In [1]: import numpy as np

In [2]: np.set_printoptions(precision=3, suppress=True, linewidth=200)

In [3]: rd = lambda a: np.round(a, 3) + 0

In [4]: feats, _ = np.linalg.qr(np.array([[-0.5, 0.2, 0.6, 0.6],
   ...:     [1.8, 1.0, 0.6, 0.1],
   ...:     [1.5, -0.5, 0.1, -0.6],
   ...:     [-1.5, 1.0, 0.6, 0.9]]))

In [5]: rd(feats)
Out[5]: 
array([[-0.177, -0.11 , -0.834, -0.511],
       [ 0.637, -0.749,  0.068, -0.17 ],
       [ 0.531,  0.264, -0.523,  0.613],
       [-0.531, -0.598, -0.163,  0.579]])

In [6]: blk = np.stack([feats, 4 * feats, feats[::-1]])

In [7]: print(rd(np.linalg.det(blk)))
[  -1. -256.   -1.]

In [8]: rd(np.einsum("bij,cij->bc", blk, blk))
Out[8]: 
array([[ 4., 16.,  0.],
       [16., 64.,  0.],
       [ 0.,  0.,  4.]])

In [9]: np.linalg.matrix_rank(blk.reshape(3, -1))
Out[9]: np.int64(2)

In [10]: f = np.array([-1, 2, -2, 2])

In [11]: B = feats + np.outer(f, np.eye(4)[0])

In [12]: rd(np.linalg.det(B) / np.linalg.det(feats)), rd(1 + np.linalg.solve(feats, f)[0])
Out[12]: (np.float64(0.328), np.float64(0.328))

In [13]: rd(B)
Out[13]: 
array([[-1.177, -0.11 , -0.834, -0.511],
       [ 2.637, -0.749,  0.068, -0.17 ],
       [-1.469,  0.264, -0.523,  0.613],
       [ 1.469, -0.598, -0.163,  0.579]])

In [14]: Q, Rm = np.linalg.qr(feats)

In [15]: rd(Q.T @ Q)
Out[15]: 
array([[1., 0., 0., 0.],
       [0., 1., 0., 0.],
       [0., 0., 1., 0.],
       [0., 0., 0., 1.]])

In [16]: rd(Rm)
Out[16]: 
array([[1., 0., 0., 0.],
       [0., 1., 0., 0.],
       [0., 0., 1., 0.],
       [0., 0., 0., 1.]])

In [17]: print(Q.shape, Rm.shape)
(4, 4) (4, 4)

In [18]: J = np.load("dump.npy")

In [19]: J
Out[19]: 
array([[0, 1, 1],
       [1, 0, 1],
       [1, 1, 0]])

In [20]: rd(np.linalg.norm(J[1], 1)), rd(np.linalg.norm(J[1], np.inf))
Out[20]: (np.float64(2.0), np.float64(1.0))

In [21]: rd(np.linalg.norm(J, 2))
Out[21]: np.float64(2.0)

In [22]: np.linalg.norm(J, axis=1).argmax()
Out[22]: np.int64(0)

In [23]: B = np.array([[-4, 3], [-5, -1]])

In [24]: W0 = np.tril(B)

In [25]: print(W0)
[[-4  0]
 [-5 -1]]

In [26]: hat = np.triu(np.array([[6, 0], [-8, -6]]), 1) + np.eye(2)

In [27]: B = hat @ W0 @ np.linalg.inv(hat)

In [28]: print(np.linalg.matrix_rank(B))
2

In [29]: B
Out[29]: 
array([[-4.,  0.],
       [-5., -1.]])

In [30]: np.poly(B)
Out[30]: array([1., 5., 4.])

In [31]: rng = np.random.default_rng(89)

In [32]: idx = rng.permutation(4)

In [33]: B = feats[:, idx] * rng.choice([-1, 1], 4)

In [34]: rd(B)
Out[34]: 
array([[-0.511,  0.177, -0.11 ,  0.834],
       [-0.17 , -0.637, -0.749, -0.068],
       [ 0.613, -0.531,  0.264,  0.523],
       [ 0.579,  0.531, -0.598,  0.163]])

In [35]: U, _, Vt = np.linalg.svd(feats.T @ B)

In [36]: idx
Out[36]: array([3, 0, 1, 2])

In [37]: vals, V = np.linalg.eig(W0)

In [38]: W0 @ V[:, 0] - vals[0] * V[:, 0]
Out[38]: array([0., 0.])

In [39]: np.prod(vals)
Out[39]: np.float64(4.0)

In [40]: rd(np.sort(np.linalg.eigvals(np.linalg.inv(W0))))
Out[40]: array([-1.  , -0.25])

In [41]: np.argsort(-np.linalg.norm(W0, axis=0).round(6), kind="stable")[:3]
Out[41]: array([0, 1])

In [42]: round(np.log10(np.linalg.cond(W0)))
Out[42]: 1

In [43]: print(rd(np.abs(np.linalg.svd(W0)[2][-1])))
[0.122 0.993]

In [44]: print(rd(np.sort(np.abs(np.linalg.eigvals(W0)))))
[1. 4.]

In [45]: (W0 - W0.T) / 2
Out[45]: 
array([[ 0. ,  2.5],
       [-2.5,  0. ]])

In [46]: (W0 + W0.T) / 2
Out[46]: 
array([[-4. , -2.5],
       [-2.5, -1. ]])

In [47]: rd(np.abs(np.linalg.eigvals(W0)).max())
Out[47]: np.float64(4.0)

In [48]: W0 @ W0
Out[48]: 
array([[16,  0],
       [25,  1]])

In [49]: print(np.allclose(W0 @ W0.T, W0.T @ W0))
False

In [50]: np.trace(W0)
Out[50]: np.int64(-5)

In [51]: rd(np.linalg.det(W0))
Out[51]: np.float64(4.0)

In [52]: A = np.loadtxt("m.csv", delimiter=",")

In [53]: rd(A)
Out[53]: 
array([[-0.707,  0.707],
       [-0.707, -0.707]])

In [54]: vec = np.array([0, 2])

In [55]: rhs = A @ vec

In [56]: print(rd(rhs))
[ 1.414 -1.414]

In [57]: rd(np.linalg.solve(A, rhs + A[:, 0]))
Out[57]: array([1., 2.])

In [58]: rd(np.linalg.solve(A.T, A[1]))
Out[58]: array([0., 1.])

In [59]: rd(np.linalg.solve(A, A[:, 1]))
Out[59]: array([0., 1.])

In [60]: print(rd(np.abs(np.linalg.eigvals(A)).max()))
1.0

In [61]: print(rd((A - A.T) / 2))
[[ 0.     0.707]
 [-0.707  0.   ]]

In [62]: print(rd(np.trace(A)))
-1.414

In [63]: rd(A @ A)
Out[63]: 
array([[ 0., -1.],
       [ 1.,  0.]])

In [64]: A.inv()
---------------------------------------------------------------------------
AttributeError                            Traceback (most recent call last)
Cell In[64], line 1
----> 1 A.inv()

AttributeError: 'numpy.ndarray' object has no attribute 'inv'

In [65]: rd(np.linalg.matrix_power(A, 4))
Out[65]: 
array([[-1.,  0.],
       [ 0., -1.]])

In [66]: rd(np.sort(np.abs(np.linalg.eigvals(A))))
Out[66]: array([1., 1.])

In [67]: assert A == A.T
---------------------------------------------------------------------------
ValueError                                Traceback (most recent call last)
Cell In[67], line 1
----> 1 assert A == A.T

ValueError: The truth value of an array with more than one element is ambiguous. Use a.any() or a.all()

In [68]: X = np.loadtxt("out16.csv", delimiter=",")

In [69]: print(X)
[[ 0.454  0.647 -0.962]
 [ 0.963 -0.862  0.77 ]
 [ 0.944  0.422 -0.983]
 [ 0.43   0.06  -0.462]
 [-0.859  0.68  -0.558]
 [ 0.397 -0.983  1.   ]
 [ 0.808  0.    -0.726]
 [ 0.995 -0.922  0.641]
 [ 0.845 -0.927  0.981]
 [-0.585  0.515 -0.544]
 [ 0.981 -0.843  0.53 ]
 [-0.786  0.89  -0.965]
 [-0.883  0.319  0.438]]

In [70]: blk = np.stack([X, -3 * X, X[::-1]])

In [71]: rd(np.einsum("bij,cij->bc", blk, blk))
Out[71]: 
array([[ 22.125, -66.375,  -4.349],
       [-66.375, 199.124,  13.046],
       [ -4.349,  13.046,  22.125]])

In [72]: rd(np.linalg.norm(blk, axis=(1, 2)))
Out[72]: array([ 4.704, 14.111,  4.704])

In [73]: np.linalg.matrix_rank(blk)
Out[73]: array([3, 3, 3])

In [74]: blk.shape
Out[74]: (3, 13, 3)

In [75]: idx = X[:, 0] > np.median(X[:, 0])

In [76]: f = X[idx].mean(axis=0) - X[~idx].mean(axis=0)

In [77]: rd(f)
Out[77]: array([ 1.184, -0.826,  0.495])

In [78]: D = np.linalg.norm(X[:, None] - X[None], axis=-1)

In [79]: rd(D[3])
Out[79]: array([0.771, 1.628, 0.817, 0.   , 1.434, 1.796, 0.465, 1.581, 1.797, 1.115, 1.45 , 1.556, 1.613])

In [80]: rd(D[:5, :5])
Out[80]: 
array([[0.   , 2.353, 0.54 , 0.771, 1.374],
       [2.353, 0.   , 2.173, 1.628, 2.731],
       [0.54 , 2.173, 0.   , 0.817, 1.87 ],
       [0.771, 1.628, 0.817, 0.   , 1.434],
       [1.374, 2.731, 1.87 , 1.434, 0.   ]])

In [81]: print(np.flatnonzero(D[3] < D.mean() / 2))
[0 3 6]

In [82]: np.linalg.matrix_rank(D ** 2)
Out[82]: np.int64(5)

In [83]: D.mean(axis=1).argmax()
Out[83]: np.int64(11)

In [84]: print(D[3].round(6).argsort(kind="stable")[:4])
[3 6 0 2]

In [85]: Q, Rm = np.linalg.qr(X)

In [86]: np.allclose(Rm.T @ Rm, X.T @ X)
Out[86]: True

In [87]: rd(Q @ Rm)
Out[87]: 
array([[ 0.454,  0.647, -0.962],
       [ 0.963, -0.862,  0.77 ],
       [ 0.944,  0.422, -0.983],
       [ 0.43 ,  0.06 , -0.462],
       [-0.859,  0.68 , -0.558],
       [ 0.397, -0.983,  1.   ],
       [ 0.808,  0.   , -0.726],
       [ 0.995, -0.922,  0.641],
       [ 0.845, -0.927,  0.981],
       [-0.585,  0.515, -0.544],
       [ 0.981, -0.843,  0.53 ],
       [-0.786,  0.89 , -0.965],
       [-0.883,  0.319,  0.438]])

In [88]: print(Q.shape, Rm.shape)
(13, 3) (3, 3)

In [89]: np.trace(Q @ Q.T)
Out[89]: np.float64(3.0)

In [90]: w1 = np.array([[1, 3, 2, 2], [2, 3, 2, 2], [0, 2, 0, 2]])

In [91]: c = np.array([2, -2, -2, -1])

In [92]: H = np.maximum(X @ w1 + c, 0)

In [93]: print(rd((H > 0).mean(axis=0)))
[1.    0.077 0.154 0.308]

In [94]: basis = np.array([[-2, 2], [1, 2], [-3, -1], [2, 2]])

In [95]: w1 @ basis
Out[95]: 
array([[-1, 10],
       [-3, 12],
       [ 6,  8]])

In [96]: (H @ basis).round(6).argmax(axis=1)
Out[96]: array([1, 1, 1, 1, 1, 1, 1, 1, 1, 1, 1, 1, 1])

In [97]: mat = np.loadtxt("x.csv", delimiter=",")

In [98]: print(mat)
[[-0.5    0.2    0.792]
 [ 0.9    0.3    1.212]
 [ 1.2   -1.3   -5.194]
 [ 0.5    2.1    8.368]
 [-1.1   -1.7   -6.761]
 [-1.3    1.2    4.852]
 [ 1.6   -1.1   -4.401]
 [-1.5   -1.4   -5.579]
 [-1.1    0.5    2.011]
 [ 0.8    1.     3.991]
 [ 0.    -0.4   -1.606]
 [-0.3    2.3    9.231]
 [ 0.3   -0.9   -3.623]
 [-0.2    0.8    3.167]
 [ 0.8    0.5    2.014]
 [ 0.6    0.2    0.783]
 [ 1.     1.     3.975]
 [ 0.7   -0.3   -1.193]
 [-0.8    0.1    0.395]
 [ 0.4    1.1    4.427]]

In [99]: cen = (mat - mat.mean(axis=0)) / mat.std(axis=0)

In [100]: np.argwhere(np.abs(cen) > 2)
Out[100]: array([], shape=(0, 2), dtype=int64)

In [101]: c = np.linalg.lstsq(np.delete(cen, 2, axis=1), cen[:, 2])[0]

In [102]: print(rd(1 - np.var(cen[:, 2] - np.delete(cen, 2, axis=1) @ c)))
1.0

In [103]: print(rd(c))
[-0.002  1.   ]

In [104]: f = np.array([7, -9, -7])

In [105]: data = np.array([np.roll(f, i) for i in range(3)])

In [106]: print(data)
[[ 7 -9 -7]
 [-7  7 -9]
 [-9 -7  7]]

In [107]: def softmax(z):
     ...:     e = np.exp(z - z.max(axis=-1, keepdims=True))
     ...:     return e / e.sum(axis=-1, keepdims=True)
     ...: 

In [108]: rd(softmax(data).sum(axis=1))
Out[108]: array([1., 1., 1.])

In [109]: att = data @ data.T / np.sqrt(3)

In [110]: softmax(att)[1] @ data
Out[110]: array([-7.,  7., -9.])

In [111]: rd(softmax(att))
Out[111]: 
array([[1., 0., 0.],
       [0., 1., 0.],
       [0., 0., 1.]])

In [112]: data @ (-1.0) ** np.arange(3)
Out[112]: array([  9., -23.,   5.])

In [113]: (data @ data)[0]
Out[113]: array([175, -77, -17])

In [114]: K = np.load("data.npy")

In [115]: K
Out[115]: 
array([[ 0.2 , -0.41,  0.77, -0.12],
       [ 0.  , -0.26,  0.5 , -0.08],
       [-2.1 , -1.09,  2.29, -0.4 ],
       [ 0.15,  0.18, -0.36,  0.06]])

In [116]: U, sig, Vt = np.linalg.svd(K)

In [117]: V = Vt[:(sig > 1e-8).sum()]

In [118]: vec = K[2] + 3 * K[0] + rng.integers(2) * np.eye(4)[2]

In [119]: print(rd(vec))
[-1.5  -2.32  4.6  -0.76]

In [120]: rd(np.diag(V.T @ V))
Out[120]: array([0.998, 0.21 , 0.772, 0.02 ])

In [121]: np.allclose(V.T @ V @ vec, vec)
Out[121]: True

In [122]: np.linalg.matrix_rank(np.vstack([K, vec]))
Out[122]: np.int64(2)

In [123]: idx = rng.permutation(4)

In [124]: idx
Out[124]: array([0, 1, 2, 3])

In [125]: B = K[idx][:, idx]

In [126]: np.trace(B)
Out[126]: np.float64(2.29)

In [127]: B
Out[127]: 
array([[ 0.2 , -0.41,  0.77, -0.12],
       [ 0.  , -0.26,  0.5 , -0.08],
       [-2.1 , -1.09,  2.29, -0.4 ],
       [ 0.15,  0.18, -0.36,  0.06]])

In [128]: rd(np.linalg.det(B)), rd(np.linalg.det(K[idx]))
Out[128]: (np.float64(0.0), np.float64(0.0))

In [129]: np.allclose(B, K)
Out[129]: True

In [130]: rd(np.sort(np.abs(np.linalg.eigvals(B))))
Out[130]: array([0.   , 0.   , 1.412, 1.412])

In [131]: print(np.diag(B))
[ 0.2  -0.26  2.29  0.06]

In [132]: rank = np.linalg.matrix_rank(B)

In [133]: rank
Out[133]: np.int64(2)

In [134]: null = np.linalg.svd(B)[2][rank:].T

In [135]: null.shape
Out[135]: (4, 2)

In [136]: rd(B @ null)
Out[136]: 
array([[0., 0.],
       [0., 0.],
       [0., 0.],
       [0., 0.]])

In [137]: rd(null @ null.T)
Out[137]: 
array([[ 0.002,  0.039,  0.017, -0.019],
       [ 0.039,  0.79 ,  0.401, -0.063],
       [ 0.017,  0.401,  0.228,  0.124],
       [-0.019, -0.063,  0.124,  0.98 ]])
